$ ipython --no-banner

In [1]: import numpy as np

In [2]: import numpy.linalg as la

In [3]: np.set_printoptions(suppress=True, linewidth=100)

In [4]: rd = lambda a: np.round(a, 3) + 0

In [5]: A = np.load("x.npy")

In [6]: A
Out[6]: 
array([[-3,  3, -3, -3],
       [-1, -3,  1, -1],
       [ 2, -3,  2,  1],
       [-2,  0, -2, -1]])

In [7]: rd(la.eigvals(A).sum().real)
Out[7]: np.float64(-5.0)

In [8]: rd(la.det(2 * A)), rd(la.det(A))
Out[8]: (np.float64(-288.0), np.float64(-18.0))

In [9]: np.einsum("ii->", A)
Out[9]: np.int64(-5)

In [10]: np.einsum("ij,ji->", A, A)
Out[10]: np.int64(7)

In [11]: np.kron(np.eye(2, dtype=int), A)
Out[11]: 
array([[-3,  3, -3, -3,  0,  0,  0,  0],
       [-1, -3,  1, -1,  0,  0,  0,  0],
       [ 2, -3,  2,  1,  0,  0,  0,  0],
       [-2,  0, -2, -1,  0,  0,  0,  0],
       [ 0,  0,  0,  0, -3,  3, -3, -3],
       [ 0,  0,  0,  0, -1, -3,  1, -1],
       [ 0,  0,  0,  0,  2, -3,  2,  1],
       [ 0,  0,  0,  0, -2,  0, -2, -1]])

In [12]: rd(la.det(A.T))
Out[12]: np.float64(-18.0)

In [13]: rd(np.poly(A))
Out[13]: array([  1.,   5.,   9.,   3., -18.])

In [14]: O, vecs = la.qr(A[:, :3])[0], la.qr(A[:, 3:])[0]

In [15]: sv = la.svd(O.T @ vecs, compute_uv=False)

In [16]: (sv > 0.9).sum()
Out[16]: np.int64(1)

In [17]: rd(sv)
Out[17]: array([0.957])

In [18]: rd(la.norm(O @ O.T - vecs @ vecs.T, 2))
Out[18]: np.float64(1.0)
